>>> import numpy as np
>>> np.set_printoptions(precision=2, suppress=True, linewidth=200, sign=" ")
>>> rnd = lambda a: np.round(a, 2) + 0
>>> m1 = np.load("sample9.npy")
>>> m1
array([[-59.57, -78.26, -80.38,  20.93, -20.45,  19.95, 102.1 ,  20.29,  80.07, -59.18,  59.55],
       [-59.99, -80.52, -80.55,  18.9 , -19.28,  19.45, 100.6 ,  19.68,  79.26, -61.98,  60.3 ],
       [-59.13, -79.86, -79.63,  19.92, -21.84,  20.36, 100.21,  19.92,  80.1 , -57.99,  60.24],
       [-61.23, -80.82, -81.81,  18.17, -19.83,  19.7 , 100.9 ,  19.67,  78.9 , -60.05,  60.8 ],
       [-58.97, -80.37, -80.86,  20.19, -20.25,  22.33, 100.5 ,  19.82,  79.61, -60.01,  61.66],
       [-58.62, -79.64, -80.59,  18.1 , -20.33,  20.89,  99.59,  19.1 ,  78.78, -60.  ,  60.55],
       [-60.86, -79.47, -81.84,  19.34, -20.88,  21.84, 100.84,  20.14,  80.02, -60.41,  60.07],
       [-60.3 , -80.97, -81.09,  19.74, -17.92,  20.34, 100.01,  20.27,  81.07, -60.4 ,  59.11],
       [-60.47, -80.56, -80.78,  19.68, -20.6 ,  20.22, 100.11,  21.53,  78.99, -59.13,  58.98],
       [-59.6 , -78.73, -80.85,  18.54, -19.24,  18.95,  98.16,  21.26,  80.32, -59.47,  60.1 ],
       [-61.14, -78.82, -80.76,  21.67, -18.96,  18.77,  98.82,  20.7 ,  80.39, -60.48,  59.87],
       [-62.18, -80.73, -81.29,  21.6 , -18.73,  18.67,  97.6 ,  19.37,  79.17, -59.92,  59.08],
       [-60.  , -78.56, -81.57,  19.45, -19.5 ,  18.42,  99.95,  19.05,  80.33, -59.43,  60.42]])
>>> np.linalg.cond(m1) > 100
np.True_
>>> [round(float(x), 2) for x in np.linalg.svd(m1, compute_uv=False)[:3]]
[735.97, 6.35, 4.52]
>>> np.argsort(-np.linalg.norm(m1, axis=0).round(6), kind="stable")[:3]
array([ 6,  2,  1])
>>> out = m1 / np.sqrt((m1 ** 2).mean(axis=1, keepdims=True))
>>> np.linalg.matrix_rank(m1 - m1.mean(axis=1, keepdims=True))
np.int64(10)
>>> U, s, VT = np.linalg.svd(m1)
>>> rnd(s)
array([ 735.97,    6.35,    4.52,    3.65,    3.1 ,    2.9 ,    2.76,    2.29,    1.98,    1.3 ,    0.7 ])
>>> np.argmax(s[:-1] / (s[1:] + 1e-6)) + 1
np.int64(1)
>>> out = U[:, :1] @ np.diag(s[:1]) @ VT[:1]
>>> np.linalg.matrix_rank(m1, rtol=0.05)
np.int64(1)
>>> np.linalg.matrix_rank(out)
np.int64(1)
>>> rnd(np.linalg.norm(m1 - out) / np.linalg.norm(m1))
np.float64(0.01)
>>> C2 = m1.T @ m1
>>> rnd(np.diag(C2))
array([  47059.88,   82781.  ,   85135.56,    5066.66,    5125.69,    5212.78,  129895.3 ,    5238.95,   82728.23,   46624.56,   46894.54])
>>> np.linalg.matrix_rank(C2)
np.int64(11)
>>> X = np.load("case2.npy")
>>> X
array([[ 20.23,   0.31,  10.3 ,  15.82,  -2.38],
       [ 18.33,   3.11,   8.41,  15.51,  -2.69],
       [-12.39,  -0.06,  -8.85,   6.13,  -2.13],
       [ -5.73,  -0.78,   7.26,   0.97,   2.74],
       [ -4.37,  -1.08,   8.88,   2.14,   0.17],
       [ -9.99,   0.03,  -8.14,   7.03,  -3.49],
       [ -4.83,  -1.41,   9.06,   1.12,   1.94],
       [ 19.72,   0.92,   9.97,  14.1 ,  -1.39],
       [ -8.46,  -1.52,  -7.5 ,   3.92,  -4.1 ],
       [ -9.14,   1.42,  -6.06,   5.93,  -3.01],
       [ 17.76,  -0.21,  12.56,  16.52,  -0.86],
       [ -5.45,  -1.89,   7.43,   0.17,   0.02],
       [-10.01,  -0.38,  -7.05,   4.53,  -1.18],
       [ 20.03,   0.27,  10.22,  16.63,  -0.45],
       [-10.07,   0.45,  -8.55,   4.23,  -4.33],
       [ -8.29,  -0.21,   6.87,   0.11,   3.36],
       [ -5.89,  -1.37,   6.14,  -0.18,   1.13],
       [ -7.95,   0.82,  -8.63,   5.31,  -3.62],
       [ 17.5 ,   3.55,  12.48,  15.6 ,  -1.03],
       [ 19.58,   1.3 ,  11.53,  17.65,  -1.47],
       [ -6.57,  -1.33,   8.02,   0.58,   1.99],
       [ -9.57,   1.45,  -7.76,   3.47,  -1.37],
       [ -5.25,  -1.02,   7.41,   1.25,  -0.74],
       [-10.35,   1.69,  -6.61,   4.28,  -3.75],
       [ -5.62,  -0.83,   7.44,   2.75,   2.17],
       [-10.29,   1.17,  -7.2 ,   6.04,  -2.35],
       [ 18.38,   0.07,  10.33,  17.57,  -1.81],
       [ -6.53,  -0.3 ,   8.25,   0.32,   0.99],
       [ 17.89,   2.25,  10.46,  15.77,  -1.63],
       [ -9.37,   0.86,  -7.92,   3.13,  -3.44],
       [ -5.94,  -1.77,   8.36,   0.54,   2.59],
       [ -6.17,  -2.12,   7.34,  -0.45,   1.05],
       [-10.18,   0.61,  -6.94,   3.9 ,  -3.15],
       [ -6.19,   0.09,   8.84,  -0.32,   1.93],
       [ -6.  ,  -1.27,   7.36,   0.39,   2.27]])
>>> q, Rm = np.linalg.qr(X)
>>> rnd(np.abs(np.diag(Rm)))
array([ 69.77,   7.32,  36.64,  36.32,   5.85])
>>> rnd(abs(Rm[0, 0])), rnd(np.linalg.norm(X[:, 0]))
(np.float64(69.77), np.float64(69.77))
>>> rnd(Rm)
array([[-69.77,  -3.37, -29.61, -30.25,   0.66],
       [  0.  ,  -7.32,  19.44, -13.9 ,   7.75],
       [  0.  ,   0.  ,  36.64,  15.42,   4.59],
       [  0.  ,   0.  ,   0.  , -36.32,   8.88],
       [  0.  ,   0.  ,   0.  ,   0.  ,   5.85]])
>>> np.trace(q @ q.T)
np.float64(5.0)
>>> cen = (X - X.mean(axis=0)) / X.std(axis=0)
>>> rnd(cen.std(axis=0))
array([ 1.,  1.,  1.,  1.,  1.])
>>> beta = np.linalg.lstsq(np.delete(cen, 3, axis=1), cen[:, 3])[0]
>>> rnd(beta)
array([ 1.23,  0.05, -0.53,  0.03])
>>> np.abs(beta).argmax()
np.int64(0)
>>> rnd(1 - np.var(cen[:, 3] - np.delete(cen, 3, axis=1) @ beta))
np.float64(0.96)
>>> def softmax(z):
...     e = np.exp(z - z.max(axis=-1, keepdims=True))
...     return e / e.sum(axis=-1, keepdims=True)
... 
>>> rnd(softmax(m1).sum(axis=1))
array([ 1.,  1.,  1.,  1.,  1.,  1.,  1.,  1.,  1.,  1.,  1.,  1.,  1.])
>>> S = m1 @ m1.T / np.sqrt(11)
>>> rnd(softmax(S)[2] @ m1)
array([-60.86, -79.47, -81.84,  19.34, -20.88,  21.84, 100.84,  20.14,  80.02, -60.41,  60.07])
>>> softmax(S).round(6).argmax(axis=1)
array([ 6,  6,  6,  6,  6,  6,  6,  6,  6,  6,  6,  6,  6])
>>> cen = X - X.mean(axis=1)
Traceback (most recent call last):
  File "<python-input-38>", line 1, in <module>
    cen = X - X.mean(axis=1)
          ~~^~~~~~~~~~~~~~~~
ValueError: operands could not be broadcast together with shapes (35,5) (35,) 
>>> cen = X - X.mean(axis=0)
>>> U, s, VT = np.linalg.svd(cen, full_matrices=False)
>>> np.searchsorted(np.cumsum(s ** 2) / (s ** 2).sum(), 0.9) + 1
np.int64(2)
>>> rnd(s)
array([ 83.6 ,  39.94,   6.52,   5.6 ,   4.81])
>>> rnd((s ** 2).sum() ** 2 / (s ** 4).sum())
np.float64(1.47)
>>> rnd(np.abs(VT[-1]))
array([ 0.34,  0.03,  0.4 ,  0.3 ,  0.8 ])
>>> rnd(VT[0] * np.sign(VT[0, np.abs(VT[0]).argmax()]))
array([ 0.83,  0.04,  0.42,  0.38,  0.  ])
>>> (np.sign(U[:, 0]) == np.sign(U[0, 0])).astype(int)
array([ 1,  1,  0,  0,  0,  0,  0,  1,  0,  0,  1,  0,  0,  1,  0,  0,  0,  0,  1,  1,  0,  0,  0,  0,  0,  0,  1,  0,  1,  0,  0,  0,  0,  0,  0])
>>> hat = X @ np.linalg.solve(X.T @ X, X.T)
>>> np.linalg.matrix_rank(np.eye(35) - hat)
np.int64(30)
>>> rnd(hat @ X[:, 0])
array([ 20.23,  18.33, -12.39,  -5.73,  -4.37,  -9.99,  -4.83,  19.72,  -8.46,  -9.14,  17.76,  -5.45, -10.01,  20.03, -10.07,  -8.29,  -5.89,  -7.95,  17.5 ,  19.58,  -6.57,  -9.57,  -5.25, -10.35,
        -5.62, -10.29,  18.38,  -6.53,  17.89,  -9.37,  -5.94,  -6.17, -10.18,  -6.19,  -6.  ])
>>> rnd(np.diag(hat))
array([ 0.17,  0.21,  0.19,  0.12,  0.13,  0.13,  0.08,  0.1 ,  0.25,  0.11,  0.17,  0.16,  0.17,  0.21,  0.14,  0.2 ,  0.06,  0.09,  0.31,  0.13,  0.08,  0.14,  0.19,  0.17,  0.11,  0.13,  0.17,
        0.12,  0.14,  0.09,  0.11,  0.11,  0.08,  0.14,  0.08])
>>> np.allclose(hat @ hat, hat)
True
>>> rnd(np.trace(hat))
np.float64(5.0)
>>> K = np.load("a.npy")
>>> rnd(K)
array([[-1.04,  0.59, -0.43, -2.87, -1.24, -0.09,  0.91,  1.89, -0.44],
       [ 1.04, -0.74, -1.47,  0.41,  0.69, -1.35,  2.41, -0.14, -1.99],
       [-2.77, -0.12, -0.4 ,  1.59, -0.92, -1.08,  1.37, -0.17,  1.31],
       [ 0.35,  0.5 , -3.16, -0.22,  0.01, -1.22, -1.79,  0.01,  0.95],
       [-0.69, -0.55,  0.96,  0.99, -0.22, -1.8 , -1.86,  1.75, -1.88],
       [ 0.46,  2.9 ,  1.25, -0.38,  0.68, -2.11,  0.37, -0.7 ,  0.34],
       [-1.5 ,  1.86, -0.9 ,  0.45, -0.12,  1.51, -0.49, -1.22, -2.29],
       [ 0.35, -0.99,  0.44, -0.92, -2.54, -1.04, -0.49, -2.4 , -0.56],
       [-1.73, -1.31,  0.21, -1.69,  2.49, -0.63, -0.49, -1.25, -0.12]])
>>> np.linalg.determinant(K)
Traceback (most recent call last):
  File "<python-input-55>", line 1, in <module>
    np.linalg.determinant(K)
    ^^^^^^^^^^^^^^^^^^^^^
AttributeError: module 'numpy.linalg' has no attribute 'determinant'
>>> rnd(np.abs(np.linalg.eigvals(K)).max())
np.float64(4.0)
>>> rnd(np.trace(K))
np.float64(-7.75)
>>> rnd(np.sort(np.abs(np.linalg.eigvals(K))))
array([ 4.,  4.,  4.,  4.,  4.,  4.,  4.,  4.,  4.])
>>> x = np.array([-1, 4, 5, 5, 4, -3, -3, 3, 4])
>>> rhs = K @ x
>>> rnd(rhs)
array([-16.62, -18.06,   8.38,  -2.37,  16.01,  22.66,  -9.7 , -21.69,  -1.8 ])
>>> rnd(np.linalg.solve(K, rhs))
array([-1.,  4.,  5.,  5.,  4., -3., -3.,  3.,  4.])
>>> rnd(np.linalg.solve(K, rhs + K[:, 2]))
array([-1.,  4.,  6.,  5.,  4., -3., -3.,  3.,  4.])
>>> rnd(np.linalg.solve(K.T, K[0]))
array([ 1.,  0.,  0.,  0.,  0.,  0.,  0.,  0.,  0.])
>>> rnd(np.linalg.solve(K, 5 * rhs))
array([ -5.,  20.,  25.,  25.,  20., -15., -15.,  15.,  20.])
>>> rnd(np.linalg.solve(K, K[:, 1]))
array([ 0.,  1.,  0.,  0.,  0.,  0.,  0.,  0.,  0.])
>>> E = np.loadtxt("test6.csv", delimiter=",")
>>> rnd(E)
array([[ 0.  , -0.47,  0.01],
       [ 0.02, -0.46, -0.01],
       [ 0.  ,  0.97,  0.02],
       [ 0.02,  0.95,  0.01],
       [ 0.  , -0.3 , -0.01],
       [ 0.  ,  1.12, -0.03],
       [ 0.  ,  0.42, -0.01],
       [ 0.01,  1.69,  0.  ],
       [ 0.01,  0.05,  0.  ],
       [-0.01,  0.16, -0.01],
       [ 0.  ,  0.36, -0.01],
       [ 0.02,  0.27, -0.02],
       [ 0.01, -0.26,  0.  ],
       [ 0.02,  1.12, -0.02],
       [ 0.01,  0.1 , -0.01],
       [ 0.01,  0.3 ,  0.  ]])
>>> C2 = np.cov(E, rowvar=False)
>>> np.argwhere(np.triu(np.abs(np.corrcoef(E.T)) > 0.8, 1))
array([], shape=(0, 2), dtype=int64)
>>> np.argsort(-E.std(axis=0).round(6), kind="stable")
array([ 1,  2,  0])
>>> rnd(E.std(axis=0))
array([ 0.01,  0.61,  0.01])
>>> rnd(np.linalg.eigvalsh(C2)[::-1])
array([ 0.4,  0. ,  0. ])
>>> rnd(C2)
array([[ 0. ,  0. ,  0. ],
       [ 0. ,  0.4,  0. ],
       [ 0. ,  0. ,  0. ]])
>>> rnd(np.corrcoef(E.T))
array([[ 1.  ,  0.11, -0.04],
       [ 0.11,  1.  , -0.09],
       [-0.04, -0.09,  1.  ]])
>>> rnd(np.median(E, axis=0))
array([ 0.01,  0.28, -0.01])
>>> hat = E @ np.linalg.solve(E.T @ E, E.T)
>>> rnd(np.linalg.eigvalsh(hat))
array([ 0.,  0.,  0.,  0.,  0.,  0.,  0.,  0.,  0.,  0.,  0.,  0.,  0.,  1.,  1.,  1.])
>>> np.allclose(hat @ hat, hat)
True
>>> rnd(hat @ E[:, 2])
array([ 0.01, -0.01,  0.02,  0.01, -0.01, -0.03, -0.01,  0.  ,  0.  , -0.01, -0.01, -0.02,  0.  , -0.02, -0.01,  0.  ])
>>> np.linalg.matrix_rank(np.eye(16) - hat)
np.int64(13)
>>> out = np.c_[E[:, :1] @ np.array([[0]]), np.array([3, 3, 3, 2, 1, 3, 3, 0, 3, 3, 2, 2, 3, 1, 0, 3])]
>>> out
array([[ 0.,  3.],
       [ 0.,  3.],
       [ 0.,  3.],
       [ 0.,  2.],
       [ 0.,  1.],
       [ 0.,  3.],
       [ 0.,  3.],
       [ 0.,  0.],
       [ 0.,  3.],
       [ 0.,  3.],
       [ 0.,  2.],
       [ 0.,  2.],
       [ 0.,  3.],
       [ 0.,  1.],
       [ 0.,  0.],
       [ 0.,  3.]])
>>> np.linalg.matrix_rank(np.c_[E, out])
np.int64(4)
>>> rnd(np.linalg.norm(np.linalg.qr(E)[0].T @ out, axis=0) ** 2 / ((out ** 2).sum(axis=0) + 1e-12))
array([ 0. ,  0.3])
>>> rnd(np.linalg.lstsq(E, out[:, 0])[0])
array([ 0.,  0.,  0.])
>>> rank = np.linalg.matrix_rank(out)
>>> rank
np.int64(1)
>>> null = np.linalg.svd(out)[2][rank:].T
>>> null.shape
(2, 1)
>>> [int(np.linalg.matrix_rank(out[:, :j + 1])) for j in range(2)]
[0, 1]
>>> out = np.array([[2, 1, 1, 1, 0, 2],
...     [2, 1, 1, 2, 1, 1],
...     [0, 2, 1, 1, 1, 0],
...     [1, 2, 2, 2, 1, 0],
...     [2, 1, 1, 0, 0, 1]])
>>> feats = np.block([[np.zeros((5, 5)), out], [out.T, np.zeros((6, 6))]])
>>> feats
array([[ 0.,  0.,  0.,  0.,  0.,  2.,  1.,  1.,  1.,  0.,  2.],
       [ 0.,  0.,  0.,  0.,  0.,  2.,  1.,  1.,  2.,  1.,  1.],
       [ 0.,  0.,  0.,  0.,  0.,  0.,  2.,  1.,  1.,  1.,  0.],
       [ 0.,  0.,  0.,  0.,  0.,  1.,  2.,  2.,  2.,  1.,  0.],
       [ 0.,  0.,  0.,  0.,  0.,  2.,  1.,  1.,  0.,  0.,  1.],
       [ 2.,  2.,  0.,  1.,  2.,  0.,  0.,  0.,  0.,  0.,  0.],
       [ 1.,  1.,  2.,  2.,  1.,  0.,  0.,  0.,  0.,  0.,  0.],
       [ 1.,  1.,  1.,  2.,  1.,  0.,  0.,  0.,  0.,  0.,  0.],
       [ 1.,  2.,  1.,  2.,  0.,  0.,  0.,  0.,  0.,  0.,  0.],
       [ 0.,  1.,  1.,  1.,  0.,  0.,  0.,  0.,  0.,  0.,  0.],
       [ 2.,  1.,  0.,  0.,  1.,  0.,  0.,  0.,  0.,  0.,  0.]])
>>> w, evecs = np.linalg.eigh(feats)
>>> x = np.array([-2, 0, -2, -2, 3, 0, 2, 3, 0, 3, 1])
>>> rnd(evecs * np.maximum(w, 0) @ evecs.T)
array([[ 1.24,  0.74,  0.16,  0.4 ,  0.69,  1.  ,  0.5 ,  0.5 ,  0.5 ,  0.  ,  1.  ],
       [ 0.74,  1.26,  0.32,  0.77,  0.42,  1.  ,  0.5 ,  0.5 ,  1.  ,  0.5 ,  0.5 ],
       [ 0.16,  0.32,  0.99,  0.79,  0.12,  0.  ,  1.  ,  0.5 ,  0.5 ,  0.5 ,  0.  ],
       [ 0.4 ,  0.77,  0.79,  1.42,  0.33,  0.5 ,  1.  ,  1.  ,  1.  ,  0.5 ,  0.  ],
       [ 0.69,  0.42,  0.12,  0.33,  0.99,  1.  ,  0.5 ,  0.5 ,  0.  ,  0.  ,  0.5 ],
       [ 1.  ,  1.  ,  0.  ,  0.5 ,  1.  ,  1.4 ,  0.41,  0.56,  0.47,  0.14,  0.75],
       [ 0.5 ,  0.5 ,  1.  ,  1.  ,  0.5 ,  0.41,  1.18,  0.77,  0.57,  0.46,  0.22],
       [ 0.5 ,  0.5 ,  0.5 ,  1.  ,  0.5 ,  0.56,  0.77,  0.82,  0.58,  0.23,  0.17],
       [ 0.5 ,  1.  ,  0.5 ,  1.  ,  0.  ,  0.47,  0.57,  0.58,  1.14,  0.51,  0.23],
       [ 0.  ,  0.5 ,  0.5 ,  0.5 ,  0.  ,  0.14,  0.46,  0.23,  0.51,  0.45, -0.08],
       [ 1.  ,  0.5 ,  0.  ,  0.  ,  0.5 ,  0.75,  0.22,  0.17,  0.23, -0.08,  0.9 ]])
>>> x @ feats @ x
np.float64(-84.0)
>>> np.abs(feats).sum(axis=1).max(), rnd(np.abs(w).max())
(np.float64(8.0), np.float64(6.37))
